>>> import numpy as np
>>> from numpy import linalg as LA
>>> np.set_printoptions(precision=2, suppress=True, linewidth=100)
>>> rnd = lambda a: np.round(a, 2) + 0
>>> feats = np.load("arr.npy")
>>> feats
array([[0.2 , 0.45, 0.35],
       [0.46, 0.08, 0.46],
       [0.5 , 0.07, 0.43]])
>>> A2 = LA.inv(feats)
>>> print(rnd(LA.cond(feats)))
33.64
>>> print(np.allclose(A2, feats.T))
False
>>> print(rnd(feats @ A2))
[[1. 0. 0.]
 [0. 1. 0.]
 [0. 0. 1.]]
>>> print(rnd(A2))
[[  0.18 -13.85  14.67]
 [  2.64  -7.3    5.66]
 [ -0.64  17.3  -15.66]]
>>> rnd(LA.det(feats) * A2)
array([[ 0.  , -0.17,  0.18],
       [ 0.03, -0.09,  0.07],
       [-0.01,  0.21, -0.19]])
>>> print(rnd(LA.inv(A2)))
[[0.2  0.45 0.35]
 [0.46 0.08 0.46]
 [0.5  0.07 0.43]]
>>> rnd(LA.slogdet(feats)[0])
np.float64(1.0)
>>> Q = feats.astype(float).copy()
>>> for j in range(3):
...     Q[:, j] -= Q[:, :j] @ (Q[:, :j].T @ Q[:, j])
...     Q[:, j] /= LA.norm(Q[:, j])
... 
>>> print(rnd(Q.T @ feats))
[[0.71 0.23 0.7 ]
 [0.   0.4  0.16]
 [0.   0.   0.04]]
>>> def softmax(z):
...     e = np.exp(z - z.max(axis=-1, keepdims=True))
...     return e / e.sum(axis=-1, keepdims=True)
... 
>>> rnd(softmax(10 * feats[2]))
array([0.66, 0.01, 0.33])
>>> print(rnd(softmax(feats[2])))
[0.39 0.25 0.36]
>>> rnd(softmax(feats[2] + 2))
array([0.39, 0.25, 0.36])
>>> S = feats @ feats.T / np.sqrt(3)
>>> rnd(softmax(S + np.triu(np.full(S.shape, -np.inf), 1)))
array([[1.  , 0.  , 0.  ],
       [0.48, 0.52, 0.  ],
       [0.31, 0.34, 0.34]])
>>> rnd(softmax(S))
array([[0.34, 0.33, 0.33],
       [0.32, 0.34, 0.34],
       [0.31, 0.34, 0.34]])
>>> rng = np.random.default_rng(64)
>>> idx = rng.permutation(3)
>>> A2 = feats[:, idx] * rng.choice([-1, 1], 3)
>>> A2
array([[ 0.2 ,  0.45, -0.35],
       [ 0.46,  0.08, -0.46],
       [ 0.5 ,  0.07, -0.43]])
>>> U, _, Vh = LA.svd(feats.T @ A2)
>>> rnd(U @ Vh)
array([[ 1.,  0.,  0.],
       [ 0.,  1.,  0.],
       [ 0.,  0., -1.]])
>>> idx
array([0, 1, 2])
>>> rnd(LA.lstsq(feats, A2)[0])
array([[ 1.,  0.,  0.],
       [ 0.,  1.,  0.],
       [ 0.,  0., -1.]])
>>> print(np.argsort(-LA.norm(A2, axis=0).round(6), kind="stable")[:3])
[2 0 1]
>>> round(np.log10(LA.cond(A2)))
2
>>> [round(float(x), 2) for x in LA.svd(A2, compute_uv=False)[:3]]
[1.05, 0.38, 0.03]
>>> LA.matrix_rank(A2, rtol=0.1)
np.int64(2)
